>>> import numpy as np
>>> from numpy import linalg as LA
>>> np.set_printoptions(precision=2, suppress=True, linewidth=100, sign=" ")
>>> def rd(a):
...     return np.round(a, 2) + 0
... 
>>> arr = np.load("run9.npy")
>>> arr
array([[ 0,  3,  0],
       [ 0,  3,  0],
       [ 2,  2,  0]])
>>> rd(arr.mean(axis=0))
array([ 0.67,  2.67,  0.  ])
>>> np.diff(arr, axis=0)
array([[ 0,  0,  0],
       [ 2, -1,  0]])
>>> arr.shape
(3, 3)
>>> np.abs(arr).max()
np.int64(3)
>>> rd(LA.svd(arr, compute_uv=False))
array([ 4.78,  1.78,  0.  ])
>>> print(arr.sum(axis=1))
[ 3  3  4]
>>> M = np.load("a.npy")
>>> M
array([[ 7.7 , -1.28, -2.13,  0.57],
       [-1.28,  5.13, -2.43,  2.21],
       [-2.13, -2.43,  5.47,  1.13],
       [ 0.57,  2.21,  1.13,  7.7 ]])
>>> rd(np.abs(LA.eigvals(M)).max())
np.float64(9.01)
>>> rd(LA.det(M))
np.float64(568.46)
>>> (M + M.T) / 2
array([[ 7.7 , -1.28, -2.13,  0.57],
       [-1.28,  5.13, -2.43,  2.21],
       [-2.13, -2.43,  5.47,  1.13],
       [ 0.57,  2.21,  1.13,  7.7 ]])
>>> np.allclose(M @ M.T, M.T @ M)
True
>>> rd(LA.matrix_power(M, 4))
array([[ 5031.01,  -456.9 , -2375.82,    15.97],
       [ -456.9 ,  2641.47, -1201.54,  2394.57],
       [-2375.82, -1201.54,  2814.74,   294.36],
       [   15.97,  2394.57,   294.36,  5026.82]])
>>> P = np.triu(np.array([[4, 4, 4, 1], [1, 2, 3, 4], [2, 3, 5, 1], [1, 2, 5, 1]]), 1) + np.eye(4)
>>> out = P @ M @ LA.inv(P)
>>> rd(np.trace(out)), np.trace(M)
(np.float64(26.0), np.float64(26.0))
>>> LA.matrix_rank(out)
np.int64(4)
>>> x = np.array([7, 8, 8, 0])
>>> rhs = M @ x
>>> rd(rhs)
array([ 26.62,  12.64,   9.41,  30.71])
>>> rd(LA.solve(M, -3 * rhs))
array([-21., -24., -24.,   0.])
>>> rd(LA.solve(M, M[:, 1]))
array([ 0.,  1.,  0.,  0.])
>>> w, V = LA.eig(M)
>>> print(rd(np.prod(w)))
568.46
>>> rd(M @ V[:, 0] - w[0] * V[:, 0])
array([ 0.,  0.,  0.,  0.])
>>> rd(np.sort(LA.eigvals(M @ M)))
array([  1.01,  49.02,  80.84,  81.09])
>>> rd(np.sort(LA.eigvals(M.T)))
array([ 1.  ,  7.  ,  8.99,  9.01])
>>> rd(w)
array([ 1.  ,  7.  ,  9.01,  8.99])
>>> rd(np.sort(LA.eigvals(LA.inv(M))))
array([ 0.11,  0.11,  0.14,  1.  ])
>>> w, V = LA.eigh(M)
>>> x = np.array([-1, -2, -2, 0])
>>> print(rd(LA.eigvalsh(M[1:, 1:])))
[ 1.87  7.43  9.  ]
>>> rd(V * np.abs(w) @ V.T)
array([[ 7.7 , -1.28, -2.13,  0.57],
       [-1.28,  5.13, -2.43,  2.21],
       [-2.13, -2.43,  5.47,  1.13],
       [ 0.57,  2.21,  1.13,  7.7 ]])
>>> print(np.abs(M).sum(axis=1).max(), rd(np.abs(w).max()))
11.68 9.01
>>> feats = np.load("block0.npy")
>>> feats
array([[ 0,  0,  0],
       [ 0, -1,  0],
       [-1, -1, -1]])
>>> x = np.array([-2, -1, 0])
>>> h1 = np.maximum(feats @ x, 0)
>>> np.maximum(feats @ (3 * x), 0)
array([ 0,  3,  9])
>>> h1
array([ 0,  1,  3])
>>> rd(np.tanh(feats @ x))
array([ 0.  ,  0.76,  1.  ])
>>> W0 = np.loadtxt("x.csv", delimiter=",")
>>> rd(W0)
array([[ 12.71,   2.05, -15.3 ],
       [-14.37,  -6.54, -12.28],
       [  4.89,  -1.14, -19.36],
       [  9.73,   5.61,  16.55],
       [ 11.75,   1.62, -16.1 ],
       [  0.23,   2.9 ,  19.79],
       [-17.78,  -6.8 ,  -6.13],
       [ 12.66,   6.24,  14.17],
       [ -0.08,  -2.86, -19.79],
       [  5.18,   4.41,  18.81],
       [ 17.66,   6.81,   6.46],
       [-16.99,  -4.29,   9.63],
       [ -4.57,   1.25,  19.43],
       [ 12.78,   6.27,  14.05],
       [-17.99,  -4.97,   7.19],
       [ 17.37,   6.82,   7.19],
       [ 13.41,   2.38, -14.64],
       [  1.8 ,   3.4 ,  19.63],
       [-13.38,  -2.36,  14.68],
       [-17.24,  -4.44,   9.11],
       [-10.4 ,  -1.03,  17.06],
       [-14.3 ,  -2.81,  13.69]])
>>> LA.matrix_rank(W0, rtol=0.1)
np.int64(2)
>>> gram = W0.T @ W0
>>> rd(gram)
array([[3510.66, 1084.5 , -600.03],
       [1084.5 ,  432.06,  493.89],
       [-600.03,  493.89, 4857.28]])
>>> (W0 @ W0.T).shape
(22, 22)
>>> print(LA.matrix_rank(gram))
2
>>> U, sv, Vh = LA.svd(W0)
>>> np.argmax(sv[:-1] / (sv[1:] + 1e-6)) + 1
np.int64(2)
>>> rd(sv)
array([ 71.33,  60.93,   0.  ])
>>> out = U[:, :2] @ np.diag(sv[:2]) @ Vh[:2]
>>> rd(LA.norm(W0 - out, 2)), rd(sv[2])
(np.float64(0.0), np.float64(0.0))
>>> rd(out)
array([[ 12.71,   2.05, -15.3 ],
       [-14.37,  -6.54, -12.28],
       [  4.89,  -1.14, -19.36],
       [  9.73,   5.61,  16.55],
       [ 11.75,   1.62, -16.1 ],
       [  0.23,   2.9 ,  19.79],
       [-17.78,  -6.8 ,  -6.13],
       [ 12.66,   6.24,  14.17],
       [ -0.08,  -2.86, -19.79],
       [  5.18,   4.41,  18.81],
       [ 17.66,   6.81,   6.46],
       [-16.99,  -4.29,   9.63],
       [ -4.57,   1.25,  19.43],
       [ 12.78,   6.27,  14.05],
       [-17.99,  -4.97,   7.19],
       [ 17.37,   6.82,   7.19],
       [ 13.41,   2.38, -14.64],
       [  1.8 ,   3.4 ,  19.63],
       [-13.38,  -2.36,  14.68],
       [-17.24,  -4.44,   9.11],
       [-10.4 ,  -1.03,  17.06],
       [-14.3 ,  -2.81,  13.69]])
>>> print(LA.matrix_rank(out))
2
>>> rd(np.abs(W0 - out).max())
np.float64(0.0)
>>> print(rd(LA.norm(W0 - out) / LA.norm(W0)))
0.0
>>> mat = np.load("case6.npy")
>>> mat
array([[ 0,  1,  2],
       [ 3,  4,  5],
       [ 3,  4,  5],
       [ 0,  1,  2]])
>>> rk = LA.matrix_rank(mat)
>>> rk
np.int64(2)
>>> ns = LA.svd(mat)[2][rk:].T
>>> rd(ns @ ns.T)
array([[ 0.17, -0.33,  0.17],
       [-0.33,  0.67, -0.33],
       [ 0.17, -0.33,  0.17]])
>>> np.allclose(mat @ ns, 0)
True
>>> [int(LA.matrix_rank(mat[:, :j + 1])) for j in range(3)]
[1, 2, 2]
>>> [int(LA.matrix_rank(mat[:i])) for i in range(1, len(mat) + 1)]
[1, 2, 2, 2]
>>> U, sv, Vh = LA.svd(mat)
>>> V = Vh[:(sv > 1e-8).sum()]
>>> rng = np.random.default_rng(668468)
>>> x = mat[0] + 3 * mat[3] + rng.integers(2) * np.eye(3)[2]
>>> x
array([ 0.,  4.,  8.])
>>> rd(LA.norm(x - V.T @ V @ x))
np.float64(0.0)
>>> LA.matrix_rank(np.vstack([mat, x]))
np.int64(2)
>>> out = mat / np.sqrt((mat ** 2).mean(axis=1, keepdims=True))
>>> LA.matrix_rank(out) == LA.matrix_rank(mat)
np.True_
>>> LA.matrix_rank(mat - mat.mean(axis=1, keepdims=True))
np.int64(1)
>>> rd(LA.norm(mat, 2) / LA.norm(mat))
np.float64(0.99)
>>> [round(float(x), 2) for x in LA.svd(mat, compute_uv=False)[:3]]
[10.39, 1.41, 0.0]
>>> LA.matrix_rank(mat, rtol=0.1)
np.int64(2)
>>> LA.cond(mat) > 100
np.True_
>>> A = np.array([[2, 1, -1, -2], [1, 2, 0, 2], [0, 1, 2, 1]])
>>> A
array([[ 2,  1, -1, -2],
       [ 1,  2,  0,  2],
       [ 0,  1,  2,  1]])
>>> r0, r1 = A[0], A[1]
>>> print(r0 @ r0)
10
>>> pr = (r0 @ r1) / (r0 @ r0) * r0
>>> print(pr)
[ 0.  0. -0. -0.]
>>> LA.matrix_rank(np.outer(r0, r1))
np.int64(1)
>>> r1 - pr
array([ 1.,  2.,  0.,  2.])
>>> print(rd(LA.norm(r0 + r1) ** 2 + LA.norm(r0 - r1) ** 2))
38.0
>>> J = np.load("test5.npy")
>>> J
array([[ 1,  1,  0],
       [ 3,  1,  2],
       [ 1,  1,  0],
       [ 0,  1,  0],
       [ 4,  1,  5],
       [ 1,  1,  0],
       [ 2,  1,  0],
       [ 4,  1,  5],
       [ 2,  1,  0],
       [ 5,  1,  8],
       [ 3,  1,  2],
       [ 3,  1,  2],
       [ 4,  1,  5],
       [ 3,  1,  2],
       [ 1,  1,  0],
       [ 3,  1,  2],
       [ 3,  1,  2],
       [ 2,  1,  0],
       [ 0,  1,  0],
       [ 3,  1,  2],
       [ 4,  1,  5],
       [ 5,  1,  8],
       [ 0,  1,  0]])
>>> th = np.radians(45)
>>> Rm = np.eye(3)
>>> Rm[0, 0] = Rm[1, 1] = np.cos(th)
>>> Rm[0, 1], Rm[1, 0] = -np.sin(th), np.sin(th)
>>> rd(Rm)
array([[ 0.71, -0.71,  0.  ],
       [ 0.71,  0.71,  0.  ],
       [ 0.  ,  0.  ,  1.  ]])
>>> out = J @ Rm.T
>>> print(rd(np.abs(out - J).max(axis=0)))
[ 2.17  3.24  0.  ]
>>> rd(out)
array([[ 0.  ,  1.41,  0.  ],
       [ 1.41,  2.83,  2.  ],
       [ 0.  ,  1.41,  0.  ],
       [-0.71,  0.71,  0.  ],
       [ 2.12,  3.54,  5.  ],
       [ 0.  ,  1.41,  0.  ],
       [ 0.71,  2.12,  0.  ],
       [ 2.12,  3.54,  5.  ],
       [ 0.71,  2.12,  0.  ],
       [ 2.83,  4.24,  8.  ],
       [ 1.41,  2.83,  2.  ],
       [ 1.41,  2.83,  2.  ],
       [ 2.12,  3.54,  5.  ],
       [ 1.41,  2.83,  2.  ],
       [ 0.  ,  1.41,  0.  ],
       [ 1.41,  2.83,  2.  ],
       [ 1.41,  2.83,  2.  ],
       [ 0.71,  2.12,  0.  ],
       [-0.71,  0.71,  0.  ],
       [ 1.41,  2.83,  2.  ],
       [ 2.12,  3.54,  5.  ],
       [ 2.83,  4.24,  8.  ],
       [-0.71,  0.71,  0.  ]])
>>> rd(LA.svd(J, compute_uv=False)), rd(LA.svd(out, compute_uv=False))
(array([ 21.03,   5.16,   1.72]), array([ 21.03,   5.16,   1.72]))
>>> rd(LA.det(Rm)), rd(np.trace(Rm))
(np.float64(1.0), np.float64(2.41))
>>> np.allclose(J @ J.T, out @ out.T)
True
